>>> import numpy as np
>>> np.set_printoptions(suppress=True, linewidth=200)
>>> feats = np.load("run4.npy")
>>> feats
array([[ 0.5  , -0.2  ,  0.6  ,  0.3  ,  1.1  ,  0.7  ,  1.   ,  0.5  , -0.2  ,  0.5  ],
       [ 1.1  ,  0.3  , -1.1  ,  0.8  , -0.5  ,  1.9  ,  1.6  ,  0.3  ,  0.8  , -0.5  ],
       [-0.5  , -0.7  , -0.4  ,  0.5  ,  0.1  , -0.4  , -0.2  ,  0.9  ,  0.2  ,  1.7  ],
       [ 0.9  , -0.6  , -0.5  , -0.6  , -0.4  ,  1.4  , -0.6  , -0.3  ,  1.9  , -0.2  ],
       [-0.4  , -0.1  ,  2.1  , -0.2  , -1.5  , -0.6  , -2.2  ,  0.1  , -0.5  ,  0.2  ],
       [ 0.4  ,  0.8  , -0.3  , -0.2  ,  0.6  , -0.4  , -0.1  , -0.3  , -1.1  , -0.5  ],
       [-2.7  ,  1.   ,  1.8  , -0.5  , -1.6  , -0.2  ,  0.5  ,  2.1  ,  0.6  , -1.2  ],
       [ 0.5  , -1.6  , -1.1  , -1.4  , -1.1  ,  0.8  , -1.9  , -0.9  , -2.2  ,  1.4  ],
       [ 0.076,  0.463,  0.2  ,  0.511, -0.431,  0.116, -0.445, -0.472,  0.384,  1.421],
       [ 1.   ,  0.   ,  0.   ,  2.2  ,  0.5  , -1.1  , -0.5  , -0.1  , -2.2  ,  0.8  ],
       [ 1.6  , -0.4  ,  0.6  , -0.9  ,  2.2  , -1.3  , -1.7  ,  0.1  , -0.2  , -0.9  ],
       [ 0.   ,  0.5  ,  0.4  ,  0.6  , -0.4  ,  0.   , -0.4  , -0.5  ,  0.3  ,  1.4  ],
       [-0.8  ,  1.4  ,  1.2  ,  0.6  , -1.5  , -0.7  ,  0.5  , -2.8  ,  1.2  ,  0.8  ]])
>>> def softmax(z):
...     e = np.exp(z - z.max(axis=-1, keepdims=True))
...     return e / e.sum(axis=-1, keepdims=True)
... 
>>> np.round(softmax(10 * feats[0]), 3) + 0
array([0.002, 0.   , 0.005, 0.   , 0.714, 0.013, 0.263, 0.002, 0.   , 0.002])
>>> np.round(softmax(feats[0]), 3)
array([0.094, 0.047, 0.104, 0.077, 0.172, 0.115, 0.155, 0.094, 0.047, 0.094])
>>> S = feats @ feats.T / np.sqrt(10)
>>> softmax(S).round(6).argmax(axis=1)
array([ 0,  1,  2,  3,  4,  5,  6,  7, 12,  9, 10, 12, 12])
>>> G = feats.T @ feats
>>> np.round(np.diag(G), 3)
array([14.586,  7.774, 12.93 , 10.261, 15.696, 10.823, 16.418, 14.893, 17.547, 13.189])
>>> np.allclose(G, G.T)
True
>>> np.round(np.linalg.eigvalsh(G)[::-1], 3)
array([36.349, 27.924, 22.427, 17.901, 13.598,  7.512,  4.875,  2.318,  1.125,  0.088])
>>> np.round(np.trace(G), 3), round(float((feats ** 2).sum()), 3)
(np.float64(134.118), 134.118)
>>> B = np.c_[feats[:, :2] @ np.array([[5, 0], [-4, 5]]), np.array([2, 5, 4, 3, 5, 5, 4, 0, 5, 5, 5, 2, 2])]
>>> B.round(3)
array([[  3.3  ,  -1.   ,   2.   ],
       [  4.3  ,   1.5  ,   5.   ],
       [  0.3  ,  -3.5  ,   4.   ],
       [  6.9  ,  -3.   ,   3.   ],
       [ -1.6  ,  -0.5  ,   5.   ],
       [ -1.2  ,   4.   ,   5.   ],
       [-17.5  ,   5.   ,   4.   ],
       [  8.9  ,  -8.   ,   0.   ],
       [ -1.472,   2.315,   5.   ],
       [  5.   ,   0.   ,   5.   ],
       [  9.6  ,  -2.   ,   5.   ],
       [ -2.   ,   2.5  ,   2.   ],
       [ -9.6  ,   7.   ,   2.   ]])
>>> np.linalg.matrix_rank(np.c_[feats, B])
np.int64(11)
>>> np.round(np.linalg.norm(np.linalg.qr(feats)[0].T @ B, axis=0) ** 2 / ((B ** 2).sum(axis=0) + 1e-12), 3)
array([1.   , 1.   , 0.776])
>>> B = np.array([[1, 3],
...     [2, 2],
...     [-1, 3],
...     [1, 0],
...     [-3, 1],
...     [-3, 2],
...     [0, -2],
...     [2, -1],
...     [2, 3],
...     [1, 0]])
>>> np.round(np.einsum("ij,ij->i", feats, feats), 3)
array([ 3.98 , 10.55 ,  5.1  ,  8.   , 12.37 ,  3.01 , 20.84 , 19.05 ,  3.308, 13.04 , 14.17 ,  3.39 , 17.31 ])
>>> O, V = np.linalg.qr(feats[:, :7])[0], np.linalg.qr(feats[:, 7:])[0]
>>> s = np.linalg.svd(O.T @ V, compute_uv=False)
>>> (s > 0.9).sum()
np.int64(1)
>>> np.round(np.degrees(np.arccos(s.clip(0, 1))), 3)
array([19.223, 39.828, 61.856])
>>> s.round(3)
array([0.944, 0.768, 0.472])
>>> X = np.array([[0, 2, 0, 0, 0, 0],
...     [3, 1, 0, 0, 0, 0],
...     [3, 2, 0, 0, 0, 0],
...     [0, 0, 0, 2, 0, 0],
...     [0, 0, 3, 1, 0, 0],
...     [0, 0, 3, 2, 0, 0],
...     [0, 0, 0, 0, 0, 2],
...     [0, 0, 0, 0, 3, 1],
...     [0, 0, 0, 0, 3, 2]])
>>> proj = X @ np.linalg.solve(X.T @ X, X.T)
>>> np.linalg.matrix_rank(np.eye(9) - proj)
np.int64(3)
>>> np.allclose(proj @ proj, proj)
True
>>> np.round(np.diag(proj), 3)
array([0.889, 0.556, 0.556, 0.889, 0.556, 0.556, 0.889, 0.556, 0.556])
>>> proj @ X[:, 3]
array([0., 0., 0., 2., 1., 2., 0., 0., 0.])
